% python3 -q
>>> import numpy as np
>>> from numpy import linalg as LA
>>> np.set_printoptions(precision=2, suppress=True, linewidth=100)
>>> def rnd(a):
...     return np.round(a, 2) + 0
... 
>>> rng = np.random.default_rng(26349)
>>> idx = rng.integers(0, 2, 4)
>>> mat = (idx[:, None] == idx) * -3 + np.eye(4)
>>> print(mat)
[[-2. -3. -3. -3.]
 [-3. -2. -3. -3.]
 [-3. -3. -2. -3.]
 [-3. -3. -3. -2.]]
>>> # symmetric, so the eigenvalues are real
>>> print(mat @ np.ones(4))
[-11. -11. -11. -11.]
>>> print(mat @ (-1.0) ** np.arange(4))
[ 1. -1.  1. -1.]
>>> print(np.sort(np.abs(np.fft.fft(mat[0]))), rnd(np.sort(LA.svd(mat, compute_uv=False))))
[ 1.  1.  1. 11.] [ 1.  1.  1. 11.]
>>> W1 = np.array([[2, 2, 0, 9, 4, 4],
...     [8, 3, 5, 7, 8, 6],
...     [0, 0, 4, 9, 8, 8],
...     [2, 9, 0, 4, 7, 1]])
>>> coef = np.array([1, -1, 0, 3, 0, 2])
>>> act = np.maximum(mat @ W1 + coef, 0)
>>> print((act > 0).astype(int))
[[0 0 0 0 0 0]
 [0 0 0 0 0 0]
 [0 0 0 0 0 0]
 [0 0 0 0 0 0]]
>>> print((act > 0).mean(axis=0))
[0. 0. 0. 0. 0. 0.]
>>> C = np.array([[7, 2, 7], [0, 2, 6], [2, 7, 6], [1, 9, 4], [1, 9, 0], [9, 1, 7]])
>>> print(W1 @ C)
[[ 63 129  90]
 [135 198 174]
 [ 97 189 116]
 [ 34 122  91]]
>>> print(act @ C)
[[0. 0. 0.]
 [0. 0. 0.]
 [0. 0. 0.]
 [0. 0. 0.]]
>>> print([round(float(x), 2) for x in LA.svd(mat, compute_uv=False)[:3]])
[11.0, 1.0, 1.0]
>>> print(LA.cond(mat) > 100)
False
>>> print(rnd(np.abs(LA.svd(mat)[2][-1])))
[0.   0.26 0.54 0.8 ]
>>> O, Rm = LA.qr(mat)
>>> print(np.trace(O @ O.T))
4.0
>>> print(rnd(O.T @ O))
[[1. 0. 0. 0.]
 [0. 1. 0. 0.]
 [0. 0. 1. 0.]
 [0. 0. 0. 1.]]
>>> print(rnd(O))
[[-0.36  0.76  0.44 -0.31]
 [-0.54 -0.64  0.44 -0.31]
 [-0.54  0.07 -0.78 -0.31]
 [-0.54  0.07  0.04  0.84]]
>>> print(rnd(np.abs(np.diag(Rm))))
[5.57 1.4  1.22 1.15]
>>> print(rnd(abs(Rm[0, 0])), rnd(LA.norm(mat[:, 0])))
5.57 5.57
>>> print(mat.reshape(2, -1))
[[-2. -3. -3. -3. -3. -2. -3. -3.]
 [-3. -3. -2. -3. -3. -3. -3. -2.]]
>>> print(mat.ravel(order="F"))
[-2. -3. -3. -3. -3. -2. -3. -3. -3. -3. -2. -3. -3. -3. -3. -2.]
>>> print(mat.reshape(-1, 2))
[[-2. -3.]
 [-3. -3.]
 [-3. -2.]
 [-3. -3.]
 [-3. -3.]
 [-2. -3.]
 [-3. -3.]
 [-3. -2.]]
>>> t3 = mat.reshape(4, 2, -1)
>>> print(t3.transpose(1, 0, 2))
[[[-2. -3.]
  [-3. -2.]
  [-3. -3.]
  [-3. -3.]]

 [[-3. -3.]
  [-3. -3.]
  [-2. -3.]
  [-3. -2.]]]
>>> print(t3.shape)
(4, 2, 2)
>>> print(t3.sum(axis=1))
[[-5. -6.]
 [-6. -5.]
 [-5. -6.]
 [-6. -5.]]
>>> arr = np.load("a.npy")
>>> print(rnd(arr))
[[0.35 0.17 0.35 0.   0.13]
 [0.07 0.34 0.1  0.24 0.24]
 [0.28 0.28 0.03 0.1  0.31]
 [0.44 0.25 0.25 0.06 0.  ]
 [0.06 0.11 0.44 0.11 0.28]]
>>> # row-stochastic, so 1 is an eigenvalue
>>> print(rnd(np.poly(arr)))
[ 1.   -1.07  0.01  0.06 -0.01  0.  ]
>>> print(rnd(LA.eigvals(arr)))
[ 1.  +0.j   -0.28+0.j    0.08+0.08j  0.08-0.08j  0.18+0.j  ]
>>> print(rnd(LA.matrix_power(arr, 2)))
[[0.24 0.23 0.21 0.09 0.23]
 [0.2  0.25 0.23 0.14 0.19]
 [0.19 0.21 0.29 0.11 0.2 ]
 [0.27 0.25 0.2  0.09 0.19]
 [0.21 0.23 0.2  0.11 0.25]]
>>> p = np.eye(5)[3]
>>> for _ in range(7):
...     p = p @ arr
...     print(p.round(2))
... 
[0.44 0.25 0.25 0.06 0.  ]
[0.27 0.25 0.2  0.09 0.19]
[0.22 0.23 0.23 0.11 0.21]
[0.21 0.23 0.23 0.11 0.22]
[0.21 0.23 0.23 0.11 0.21]
[0.21 0.23 0.23 0.11 0.21]
[0.21 0.23 0.23 0.11 0.21]
>>> feats = np.loadtxt("layer10.csv", delimiter=",")
>>> print(feats)
[[-1.67  3.    5.76  4.67]
 [-1.24  3.    3.57  4.24]
 [-1.01  3.    4.03  4.01]
 [-4.38  3.    5.94  7.38]
 [ 1.38  3.    2.42  1.62]
 [-0.65  3.    3.48  3.65]
 [ 2.72  3.    0.29  0.28]
 [-7.59  3.   10.34 10.59]
 [ 0.4   3.    3.16  2.6 ]
 [-3.5   3.    5.66  6.5 ]
 [ 0.27  3.    3.6   2.73]
 [-2.07  3.    5.66  5.07]
 [ 0.37  3.    2.89  2.63]
 [-1.78  3.    3.83  4.78]
 [-2.95  3.    5.71  5.95]
 [ 6.49  3.   -2.07 -3.49]
 [-5.55  3.    6.41  8.55]
 [ 4.45  3.   -0.54 -1.45]
 [ 0.45  3.    1.78  2.55]
 [ 0.53  3.    3.23  2.47]
 [-2.59  3.    4.7   5.59]
 [ 4.91  3.   -0.65 -1.91]
 [-3.34  3.    6.08  6.34]
 [-1.53  3.    3.83  4.53]
 [ 5.65  3.   -1.08 -2.65]
 [ 1.19  3.    1.91  1.81]
 [-2.55  3.    4.97  5.55]
 [ 0.84  3.    3.39  2.16]
 [-0.06  3.    2.91  3.06]
 [-3.14  3.    6.16  6.14]]
>>> # null space of dimension 1
>>> print(np.abs(np.diag(LA.qr(feats)[1])) > 1e-9)
[ True  True  True False]
>>> print(rnd(np.trace(LA.pinv(feats) @ feats)))
3.0
>>> print(LA.lstsq(feats[:-1].T, feats[-1])[2])
3
>>> print(np.unique(feats.round(6), axis=0).shape)
(30, 4)
>>> F = np.load("run8.npy")
>>> print(rnd(F))
[[0.5  0.   0.5  0.   0.  ]
 [0.   1.   0.   0.   0.  ]
 [0.   0.   1.   0.   0.  ]
 [0.   0.33 0.   0.33 0.33]
 [0.   0.25 0.   0.25 0.5 ]]
>>> u, v = F[1], F[0]
>>> print(u @ v)
0.0
>>> p = (u @ v) / (u @ u) * u
>>> print(LA.matrix_rank(np.outer(u, v)))
1
>>> print(np.outer(u, v))
[[0.  0.  0.  0.  0. ]
 [0.5 0.  0.5 0.  0. ]
 [0.  0.  0.  0.  0. ]
 [0.  0.  0.  0.  0. ]
 [0.  0.  0.  0.  0. ]]
>>> def softmax(z):
...     e = np.exp(z - z.max(axis=-1, keepdims=True))
...     return e / e.sum(axis=-1, keepdims=True)
... 
>>> print(rnd(softmax(10 * F[0])))
[0.49 0.   0.49 0.   0.  ]
>>> att = F @ F.T / np.sqrt(5)
>>> print(rnd(softmax(att)))
[[0.23 0.18 0.23 0.18 0.18]
 [0.17 0.27 0.17 0.2  0.19]
 [0.22 0.17 0.27 0.17 0.17]
 [0.18 0.21 0.18 0.21 0.21]
 [0.18 0.2  0.18 0.21 0.22]]
>>> print(softmax(att).round(6).argmax(axis=1))
[0 1 2 1 4]
>>> idx = rng.permutation(5)
>>> B = F[:, idx] * rng.choice([-1, 1], 5)
>>> print(rnd(B))
[[ 0.    0.    0.5   0.   -0.5 ]
 [ 0.   -1.    0.    0.    0.  ]
 [ 0.    0.    1.    0.    0.  ]
 [ 0.33 -0.33  0.   -0.33  0.  ]
 [ 0.5  -0.25  0.   -0.25  0.  ]]
>>> U, _, Vt = LA.svd(F.T @ B)
>>> print(idx)
[4 1 2 3 0]
>>> print(rnd(U @ Vt))
[[ 0.  0.  0.  0. -1.]
 [ 0. -1.  0.  0.  0.]
 [ 0.  0.  1.  0.  0.]
 [ 0.  0.  0. -1.  0.]
 [ 1.  0.  0.  0.  0.]]
>>> O, evecs = LA.qr(F[:, :4])[0], LA.qr(F[:, 4:])[0]
>>> s = LA.svd(O.T @ evecs, compute_uv=False)
>>> print(rnd(np.degrees(np.arccos(s.clip(0, 1)))))
[19.44]
>>> B = np.array([[-3, 0, 1],
...     [1, 0, -5],
...     [1, -2, 2],
...     [-4, -3, 4],
...     [0, -4, -3],
...     [-2, 4, -3]])
>>> A = B.T @ B
>>> print(A)
[[ 31   2 -16]
 [  2  45 -16]
 [-16 -16  64]]
>>> O, evecs = LA.qr(A[:, :1])[0], LA.qr(A[:, 1:])[0]
>>> s = LA.svd(O.T @ evecs, compute_uv=False)
>>> print(rnd(np.degrees(np.arccos(s.clip(0, 1)))))
[48.06]
>>> print((s > 0.9).sum())
0
>>> print(rnd(LA.norm(O @ O.T - evecs @ evecs.T, 2)))
1.0
>>> vals, evecs = LA.eigh(A)
>>> x0 = np.array([4, 4, 3])
>>> print(np.abs(A).sum(axis=1).max(), rnd(np.abs(vals).max()))
96 77.93
>>> print(rnd(LA.eigvalsh(A[1:, 1:])))
[35.89 73.11]
>>> print((np.sign(evecs[:, -1].round(6)) == np.sign(evecs[0, -1].round(6))).astype(int))
[1 1 0]
>>> print(rnd(evecs * np.maximum(vals, 0) @ evecs.T))
[[ 31.   2. -16.]
 [  2.  45. -16.]
 [-16. -16.  64.]]
>>> print((A - A.T) / 2)
[[0. 0. 0.]
 [0. 0. 0.]
 [0. 0. 0.]]
>>> print(A @ A)
[[ 1221   408 -1552]
 [  408  2285 -1776]
 [-1552 -1776  4608]]
>>> data = np.load("data.npy")
>>> print(data)
[[ 0.28  0.98  1.68 -0.56  1.26]
 [ 0.14  0.49  0.84 -0.28  0.63]]
>>> print(np.allclose(data[:-1].T @ LA.lstsq(data[:-1].T, data[-1])[0], data[-1]))
True
>>> print(rnd(data @ LA.pinv(data) @ data))
[[ 0.28  0.98  1.68 -0.56  1.26]
 [ 0.14  0.49  0.84 -0.28  0.63]]
>>> print(np.unique(data.round(6), axis=0).shape)
(2, 5)
>>> print(rnd(np.trace(LA.pinv(data) @ data)))
1.0
>>> rank = LA.matrix_rank(data)
>>> print(rank)
1
>>> null = LA.svd(data)[2][rank:].T
>>> print([int(LA.matrix_rank(data[:i])) for i in range(1, len(data) + 1)])
[1, 1]
>>> print([int(LA.matrix_rank(data[:, :j + 1])) for j in range(5)])
[1, 1, 1, 1, 1]
>>> print([int(LA.matrix_rank(np.delete(data, i, axis=0))) for i in range(2)])
[1, 1]
>>> U, s, Vt = LA.svd(data)
>>> evecs = Vt[:(s > 1e-8).sum()]
>>> x0 = data[0] + -3 * data[1] + rng.integers(2) * np.eye(5)[4]
>>> print(rnd(x0))
[-0.14 -0.49 -0.84  0.28  0.37]
>>> print(np.allclose(evecs.T @ evecs @ x0, x0))
False
>>> print(rnd(evecs.T @ evecs))
[[ 0.01  0.05  0.08 -0.03  0.06]
 [ 0.05  0.17  0.29 -0.1   0.21]
 [ 0.08  0.29  0.49 -0.16  0.37]
 [-0.03 -0.1  -0.16  0.05 -0.12]
 [ 0.06  0.21  0.37 -0.12  0.28]]
>>> print(rnd(np.diag(evecs.T @ evecs)))
[0.01 0.17 0.49 0.05 0.28]
>>> print(rnd(LA.norm(x0 - evecs.T @ evecs @ x0)))
0.85
>>> m1 = np.array([[1, 2], [2, 13]])
>>> print(m1)
[[ 1  2]
 [ 2 13]]
>>> C2 = m1.T @ m1
>>> print((m1 @ m1.T).shape)
(2, 2)
>>> print(rnd(LA.svd(m1, compute_uv=False) ** 2))
[177.54   0.46]
>>> print(LA.matrix_rank(C2))
2
>>> print(np.allclose(C2, C2.T))
True
>>> print(rnd(LA.eigvalsh(C2)[::-1]))
[177.54   0.46]
>>> print(np.trace(C2), (m1 ** 2).sum())
178 178
>>> vals, evecs = LA.eig(m1)
>>> print(rnd(np.sort(LA.eigvals(LA.inv(m1)))))
[0.08 1.48]
>>> print(rnd(np.prod(vals)))
9.0
>>> vals, evecs = LA.eigh(m1)
>>> x0 = np.array([2, 3])
>>> print(x0 @ m1 @ x0)
145
>>> print(rnd(evecs * np.sqrt(vals) @ evecs.T))
[[0.89 0.45]
 [0.45 3.58]]
>>> print(rnd(evecs * np.abs(vals) @ evecs.T))
[[ 1.  2.]
 [ 2. 13.]]
>>> print((np.sign(evecs[:, -1].round(6)) == np.sign(evecs[0, -1].round(6))).astype(int))
[1 1]
>>> U, s, Vt = LA.svd(m1)
>>> print(np.argmax(s[:-1] / (s[1:] + 1e-6)) + 1)
1
>>> print(rnd(s))
[13.32  0.68]
>>> B = U[:, :1] @ np.diag(s[:1]) @ Vt[:1]
>>> print(rnd(LA.norm(m1 - B) / LA.norm(m1)))
0.05
>>> print(rnd(B))
[[ 0.34  2.11]
 [ 2.11 12.98]]
>>> print(LA.matrix_rank(B))
1
>>> X = np.array([[2.0, -2.09, 0.8],
...     [1.77, 1.72, -1.71],
...     [-1.54, -2.22, -1.31],
...     [-1.0, 2.55, 1.22],
...     [-1.2, 2.71, 0.46],
...     [1.5, -2.53, -0.62],
...     [-1.53, 0.98, 2.39],
...     [-2.08, -1.7, -1.33],
...     [0.48, -0.93, -2.81],
...     [-2.27, -1.6, -1.14],
...     [-1.94, 1.15, 1.98],
...     [-1.39, -0.81, 2.53],
...     [-2.27, 0.75, -1.82],
...     [0.48, 0.5, -2.92],
...     [2.29, 0.49, 1.88],
...     [-2.83, 1.0, -0.03],
...     [-1.54, 2.26, -1.23],
...     [0.37, -2.9, 0.69],
...     [-2.91, -0.03, -0.73],
...     [2.8, 0.27, 1.04]])
>>> B = np.c_[X[:, :1] @ np.array([[2]]), np.array([-3, -2, 0, 0, -1, 2, 2, 1, 3, -2, -2, -2, -3, 3, 2, -2, 2, 1, -2, 3])]
>>> print(B)
[[ 4.   -3.  ]
 [ 3.54 -2.  ]
 [-3.08  0.  ]
 [-2.    0.  ]
 [-2.4  -1.  ]
 [ 3.    2.  ]
 [-3.06  2.  ]
 [-4.16  1.  ]
 [ 0.96  3.  ]
 [-4.54 -2.  ]
 [-3.88 -2.  ]
 [-2.78 -2.  ]
 [-4.54 -3.  ]
 [ 0.96  3.  ]
 [ 4.58  2.  ]
 [-5.66 -2.  ]
 [-3.08  2.  ]
 [ 0.74  1.  ]
 [-5.82 -2.  ]
 [ 5.6   3.  ]]
>>> print(rnd(LA.norm(B - X @ LA.lstsq(X, B)[0], axis=0)))
[0.  8.4]
>>> print(LA.matrix_rank(B))
2
>>> O = mat.astype(float).copy()
>>> for j in range(4):
...     O[:, j] -= O[:, :j] @ (O[:, :j].T @ O[:, j])
...     O[:, j] /= LA.norm(O[:, j])
... 
>>> print(rnd(O))
[[-0.36 -0.76 -0.44 -0.31]
 [-0.54  0.64 -0.44 -0.31]
 [-0.54 -0.07  0.78 -0.31]
 [-0.54 -0.07 -0.04  0.84]]
>>> W1 = np.array([[5, 5, 0, -5, 2],
...     [-2, 5, 1, -1, -3],
...     [-3, 0, -1, 0, 4],
...     [4, 5, 2, -1, -1]])
>>> coef = np.array([0, -1, 2, 3, 3])
>>> act = np.maximum(O @ W1 + coef, 0)
>>> print((act > 0).astype(int))
[[0 0 1 1 1]
 [0 0 1 1 0]
 [0 0 1 1 1]
 [1 1 1 1 1]]
>>> print(LA.matrix_rank(act))
4
>>> print((act > 0).mean(axis=0))
[0.25 0.25 1.   1.   0.75]
>>> C = np.array([[1, 1, -2], [2, 1, 1], [-1, 2, 1], [0, 0, -2], [-1, 2, -1]])
>>> print((act @ C).round(6).argmax(axis=1))
[1 1 1 1]
>>> print(W1 @ C)
[[13 14  3]
 [10 -1 15]
 [-6  3  1]
 [13 11  2]]
>>> idx = X[:, 0] > np.median(X[:, 0])
>>> u = X[idx].mean(axis=0) - X[~idx].mean(axis=0)
>>> print(np.argsort(-np.abs(u).round(6), kind="stable"))
[0 2 1]
>>> print(rnd(u))
[ 2.98  0.   -0.13]
